In [1]: import numpy as np

In [2]: np.set_printoptions(precision=1, suppress=True, linewidth=100, floatmode="fixed")

In [3]: E = np.load("a.npy")

In [4]: E
Out[4]: 
array([[-1,  2,  0,  2,  2,  1,  2,  1],
       [-2, -1,  0,  0,  2, -2, -2, -1],
       [-1,  0,  0,  2,  2, -2,  2,  1],
       [-1,  2,  0,  2,  2,  1,  2,  1]])

In [5]: np.linalg.matrix_rank(E, rtol=0.1)
Out[5]: np.int64(3)

In [6]: round(float(np.linalg.norm(E, 2) / np.linalg.norm(E)), 1)
Out[6]: 0.8

In [7]: np.linalg.cond(E) > 100
Out[7]: np.True_

In [8]: W0 = np.array([[0.2, 0.2, 0.4, -0.4, 1.4],
   ...:     [-0.7, -1.5, 0.4, -2.0, -1.5],
   ...:     [-1.4, 0.7, 0.1, 2.4, -0.8],
   ...:     [-0.2, 0.2, 1.0, 0.8, 1.4],
   ...:     [0.4, 0.3, -0.7, -1.2, -1.0],
   ...:     [-1.0, 0.7, 2.0, 1.6, -0.1],
   ...:     [-0.2, 1.4, 0.0, 1.7, -0.7],
   ...:     [-1.7, 0.1, 0.7, -1.1, 0.3]])

In [9]: W0
Out[9]: 
array([[ 0.2,  0.2,  0.4, -0.4,  1.4],
       [-0.7, -1.5,  0.4, -2.0, -1.5],
       [-1.4,  0.7,  0.1,  2.4, -0.8],
       [-0.2,  0.2,  1.0,  0.8,  1.4],
       [ 0.4,  0.3, -0.7, -1.2, -1.0],
       [-1.0,  0.7,  2.0,  1.6, -0.1],
       [-0.2,  1.4,  0.0,  1.7, -0.7],
       [-1.7,  0.1,  0.7, -1.1,  0.3]])

In [10]: Q, Rm = np.linalg.qr(W0)

In [11]: Rm
Out[11]: 
array([[-2.6,  0.4,  1.6,  1.1, -0.6],
       [ 0.0,  2.3,  0.2,  3.2,  0.5],
       [ 0.0,  0.0,  2.0,  0.6,  1.4],
       [ 0.0,  0.0,  0.0, -2.6,  0.2],
       [ 0.0,  0.0,  0.0,  0.0,  2.4]])

In [12]: np.abs(np.diag(Rm))
Out[12]: array([2.6, 2.3, 2.0, 2.6, 2.4])

In [13]: np.allclose(Rm.T @ Rm, W0.T @ W0)
Out[13]: True

In [14]: M2 = W0 / np.sqrt((W0 ** 2).mean(axis=1, keepdims=True))

In [15]: M2[6]
Out[15]: array([-0.2,  1.3,  0.0,  1.6, -0.7])

In [16]: np.linalg.norm(M2, axis=1)
Out[16]: array([2.2, 2.2, 2.2, 2.2, 2.2, 2.2, 2.2, 2.2])

In [17]: blk = np.stack([W0, 3 * W0, W0[::-1]])

In [18]: np.einsum("bij,cij->bc", blk, blk)
Out[18]: 
array([[ 45.4, 136.1,  -1.1],
       [136.1, 408.2,  -3.4],
       [ -1.1,  -3.4,  45.4]])

In [19]: blk.shape
Out[19]: (3, 8, 5)

In [20]: np.linalg.norm(blk, axis=(1, 2))
Out[20]: array([ 6.7, 20.2,  6.7])

In [21]: np.linalg.matrix_rank(blk.reshape(3, -1))
Out[21]: np.int64(2)

In [22]: np.linalg.matrix_rank(blk)
Out[22]: array([5, 5, 5])

In [23]: M2 = np.array([[-8, 8], [-4, 4]])

In [24]: A = np.kron(np.eye(2, dtype=int), M2)

In [25]: A
Out[25]: 
array([[-8,  8,  0,  0],
       [-4,  4,  0,  0],
       [ 0,  0, -8,  8],
       [ 0,  0, -4,  4]])

In [26]: # 2 groups of indices that never mix

In [27]: np.round(np.linalg.det(A.T), 1)
Out[27]: np.float64(0.0)

In [28]: round(float(np.linalg.det(A[::-1])), 1)
Out[28]: 0.0

In [29]: np.linalg.eigvals(A)
Out[29]: array([-4.0,  0.0, -4.0,  0.0])

In [30]: np.poly(A)
Out[30]: array([ 1.0,  8.0, 16.0,  0.0,  0.0])

In [31]: np.einsum("ii->", A)
Out[31]: np.int64(-8)

In [32]: round(float(np.linalg.det(2 * A)), 1), np.round(np.linalg.det(A), 1)
Out[32]: (0.0, np.float64(0.0))

In [33]: np.round(np.linalg.eigvals(A).sum().real, 1)
Out[33]: np.float64(-8.0)

In [34]: A @ A
Out[34]: 
array([[ 32, -32,   0,   0],
       [ 16, -16,   0,   0],
       [  0,   0,  32, -32],
       [  0,   0,  16, -16]])

In [35]: (np.linalg.matrix_power((A != 0) + (A.T != 0) + np.eye(4), 4) > 0).astype(int)
Out[35]: 
array([[1, 1, 0, 0],
       [1, 1, 0, 0],
       [0, 0, 1, 1],
       [0, 0, 1, 1]])

In [36]: (A != 0).astype(int)
Out[36]: 
array([[1, 1, 0, 0],
       [1, 1, 0, 0],
       [0, 0, 1, 1],
       [0, 0, 1, 1]])

In [37]: round(float(np.linalg.det(A)), 1)
Out[37]: 0.0

In [38]: r0 = np.array([3, 2, 8, 5, 1, 2, 6, 0, 1, 4, 6, 1, 9])

In [39]: rng = np.random.default_rng(804)

In [40]: mat = np.outer(rng.normal(size=29), r0) + 0.3 * rng.normal(size=(29, 13))

In [41]: mat.round(1) + 0
Out[41]: 
array([[  2.4,   1.7,   6.4,   3.8,   1.6,   1.8,   5.2,  -0.4,   0.8,   3.2,   5.0,   0.9,   6.7],
       [ -2.6,  -1.6,  -6.0,  -4.0,  -1.0,  -1.6,  -4.9,   0.1,  -0.1,  -3.4,  -4.4,  -0.7,  -7.2],
       [  7.1,   5.0,  19.8,  12.1,   2.7,   5.1,  14.3,   0.4,   2.3,  10.2,  14.3,   2.1,  21.7],
       [  3.5,   3.0,   9.6,   6.6,   1.1,   2.5,   7.6,   0.0,   1.0,   5.4,   7.4,   0.6,  11.3],
       [ -1.9,  -1.4,  -5.2,  -3.4,  -0.6,  -1.5,  -3.6,   0.7,  -0.5,  -2.5,  -3.7,  -0.9,  -5.6],
       [  1.6,   0.3,   2.7,   1.1,   0.6,   0.5,   2.1,  -0.1,   0.4,   1.4,   1.7,   0.4,   2.5],
       [  2.0,   1.1,   5.1,   2.9,   1.0,   0.8,   4.2,  -0.5,   0.4,   1.9,   3.6,   0.8,   5.8],
       [  2.1,   1.0,   4.6,   3.2,   0.3,   1.0,   3.5,   0.1,   0.3,   2.2,   3.9,   0.4,   5.0],
       [ -1.3,  -0.8,  -2.4,  -1.1,  -0.3,  -0.8,  -1.9,  -0.4,  -0.7,  -1.1,  -1.8,  -0.8,  -2.8],
       [  4.7,   2.8,  11.7,   7.6,   1.3,   2.9,   9.2,   1.0,   1.6,   6.4,   9.6,   1.4,  13.1],
       [  3.1,   2.1,   8.6,   5.4,   0.4,   2.7,   6.4,  -0.2,   1.2,   4.0,   6.4,   1.1,   8.9],
       [ -6.6,  -3.4, -16.5,  -9.5,  -1.8,  -3.9, -11.9,   0.2,  -1.6,  -8.0, -12.6,  -1.9, -18.4],
       [  2.9,   2.2,   8.2,   5.5,   0.6,   1.7,   6.0,   0.4,   0.9,   3.6,   6.3,   0.4,   9.3],
       [ -1.1,  -0.9,  -2.8,  -1.5,   0.1,  -0.8,  -1.9,   0.1,  -0.7,  -1.3,  -1.8,  -0.3,  -2.9],
       [ -3.6,  -1.8,  -7.8,  -5.1,  -0.2,  -1.4,  -6.3,  -0.4,  -1.6,  -4.2,  -6.2,  -0.9,  -9.8],
       [  6.6,   4.2,  16.5,  10.6,   1.9,   3.9,  11.8,  -0.5,   2.3,   8.2,  12.2,   2.2,  18.2],
       [ -2.9,  -2.0,  -8.1,  -5.3,  -1.6,  -1.8,  -6.6,   0.3,  -1.3,  -4.2,  -6.4,  -0.7,  -9.3],
       [ -0.8,  -0.7,  -2.1,  -1.0,  -0.2,  -0.5,  -1.5,   0.0,  -0.2,  -0.6,  -1.5,  -0.5,  -2.0],
       [  1.0,   0.7,   2.5,   0.6,   0.5,   0.6,   1.5,  -0.1,   0.0,   1.1,   1.7,   0.5,   2.3],
       [  6.2,   3.8,  15.5,  10.1,   2.0,   3.7,  11.4,   0.7,   2.0,   7.9,  10.8,   2.0,  16.8],
       [  1.3,   0.4,   3.6,   2.4,   0.3,   0.7,   2.5,  -0.5,   0.7,   1.2,   2.9,   1.1,   3.7],
       [ -1.9,  -1.3,  -4.3,  -3.0,  -0.4,  -1.3,  -3.4,  -0.9,  -1.1,  -1.8,  -3.8,  -0.6,  -5.5],
       [ -0.2,  -0.7,  -1.2,  -1.0,  -0.4,  -0.2,  -0.7,  -0.1,  -0.1,  -0.6,  -0.3,  -0.6,  -0.6],
       [ -4.3,  -2.9, -11.1,  -7.2,  -1.5,  -2.1,  -7.9,   0.3,  -1.5,  -5.2,  -8.9,  -0.9, -12.3],
       [  0.6,   0.2,   0.8,   1.0,   0.0,   0.0,   0.7,   0.0,  -0.5,   1.1,   0.8,   0.4,   1.4],
       [  0.1,   0.1,  -0.7,  -0.6,   0.1,  -0.2,  -0.7,   0.0,  -0.6,  -0.6,  -0.3,  -0.2,  -1.2],
       [ -2.4,  -1.3,  -5.4,  -3.3,  -0.6,  -1.5,  -4.4,  -0.1,  -0.3,  -2.5,  -3.9,  -0.3,  -6.0],
       [  4.6,   2.5,  10.5,   6.6,   1.2,   3.5,   8.7,  -0.3,   1.7,   5.6,   8.6,   1.4,  12.0],
       [ -0.7,  -1.2,  -2.6,  -1.5,  -0.2,  -0.5,  -1.3,   0.1,  -0.2,  -1.6,  -1.5,  -0.5,  -2.9]])

In [42]: idx = rng.permutation(13)

In [43]: M2 = mat[:, idx] * rng.choice([-1, 1], 13)

In [44]: M2.round(1) + 0
Out[44]: 
array([[  1.7,   6.7,  -2.4,   1.8,   0.8,  -3.8,   1.6,  -3.2,  -5.2,   0.4,  -6.4,   5.0,   0.9],
       [ -1.6,  -7.2,   2.6,  -1.6,  -0.1,   4.0,  -1.0,   3.4,   4.9,  -0.1,   6.0,  -4.4,  -0.7],
       [  5.0,  21.7,  -7.1,   5.1,   2.3, -12.1,   2.7, -10.2, -14.3,  -0.4, -19.8,  14.3,   2.1],
       [  3.0,  11.3,  -3.5,   2.5,   1.0,  -6.6,   1.1,  -5.4,  -7.6,   0.0,  -9.6,   7.4,   0.6],
       [ -1.4,  -5.6,   1.9,  -1.5,  -0.5,   3.4,  -0.6,   2.5,   3.6,  -0.7,   5.2,  -3.7,  -0.9],
       [  0.3,   2.5,  -1.6,   0.5,   0.4,  -1.1,   0.6,  -1.4,  -2.1,   0.1,  -2.7,   1.7,   0.4],
       [  1.1,   5.8,  -2.0,   0.8,   0.4,  -2.9,   1.0,  -1.9,  -4.2,   0.5,  -5.1,   3.6,   0.8],
       [  1.0,   5.0,  -2.1,   1.0,   0.3,  -3.2,   0.3,  -2.2,  -3.5,  -0.1,  -4.6,   3.9,   0.4],
       [ -0.8,  -2.8,   1.3,  -0.8,  -0.7,   1.1,  -0.3,   1.1,   1.9,   0.4,   2.4,  -1.8,  -0.8],
       [  2.8,  13.1,  -4.7,   2.9,   1.6,  -7.6,   1.3,  -6.4,  -9.2,  -1.0, -11.7,   9.6,   1.4],
       [  2.1,   8.9,  -3.1,   2.7,   1.2,  -5.4,   0.4,  -4.0,  -6.4,   0.2,  -8.6,   6.4,   1.1],
       [ -3.4, -18.4,   6.6,  -3.9,  -1.6,   9.5,  -1.8,   8.0,  11.9,  -0.2,  16.5, -12.6,  -1.9],
       [  2.2,   9.3,  -2.9,   1.7,   0.9,  -5.5,   0.6,  -3.6,  -6.0,  -0.4,  -8.2,   6.3,   0.4],
       [ -0.9,  -2.9,   1.1,  -0.8,  -0.7,   1.5,   0.1,   1.3,   1.9,  -0.1,   2.8,  -1.8,  -0.3],
       [ -1.8,  -9.8,   3.6,  -1.4,  -1.6,   5.1,  -0.2,   4.2,   6.3,   0.4,   7.8,  -6.2,  -0.9],
       [  4.2,  18.2,  -6.6,   3.9,   2.3, -10.6,   1.9,  -8.2, -11.8,   0.5, -16.5,  12.2,   2.2],
       [ -2.0,  -9.3,   2.9,  -1.8,  -1.3,   5.3,  -1.6,   4.2,   6.6,  -0.3,   8.1,  -6.4,  -0.7],
       [ -0.7,  -2.0,   0.8,  -0.5,  -0.2,   1.0,  -0.2,   0.6,   1.5,   0.0,   2.1,  -1.5,  -0.5],
       [  0.7,   2.3,  -1.0,   0.6,   0.0,  -0.6,   0.5,  -1.1,  -1.5,   0.1,  -2.5,   1.7,   0.5],
       [  3.8,  16.8,  -6.2,   3.7,   2.0, -10.1,   2.0,  -7.9, -11.4,  -0.7, -15.5,  10.8,   2.0],
       [  0.4,   3.7,  -1.3,   0.7,   0.7,  -2.4,   0.3,  -1.2,  -2.5,   0.5,  -3.6,   2.9,   1.1],
       [ -1.3,  -5.5,   1.9,  -1.3,  -1.1,   3.0,  -0.4,   1.8,   3.4,   0.9,   4.3,  -3.8,  -0.6],
       [ -0.7,  -0.6,   0.2,  -0.2,  -0.1,   1.0,  -0.4,   0.6,   0.7,   0.1,   1.2,  -0.3,  -0.6],
       [ -2.9, -12.3,   4.3,  -2.1,  -1.5,   7.2,  -1.5,   5.2,   7.9,  -0.3,  11.1,  -8.9,  -0.9],
       [  0.2,   1.4,  -0.6,   0.0,  -0.5,  -1.0,   0.0,  -1.1,  -0.7,   0.0,  -0.8,   0.8,   0.4],
       [  0.1,  -1.2,  -0.1,  -0.2,  -0.6,   0.6,   0.1,   0.6,   0.7,   0.0,   0.7,  -0.3,  -0.2],
       [ -1.3,  -6.0,   2.4,  -1.5,  -0.3,   3.3,  -0.6,   2.5,   4.4,   0.1,   5.4,  -3.9,  -0.3],
       [  2.5,  12.0,  -4.6,   3.5,   1.7,  -6.6,   1.2,  -5.6,  -8.7,   0.3, -10.5,   8.6,   1.4],
       [ -1.2,  -2.9,   0.7,  -0.5,  -0.2,   1.5,  -0.2,   1.6,   1.3,  -0.1,   2.6,  -1.5,  -0.5]])

In [45]: left, _, vt = np.linalg.svd(mat.T @ M2)

In [46]: idx
Out[46]: array([ 1, 12,  0,  5,  8,  3,  4,  9,  6,  7,  2, 10, 11])
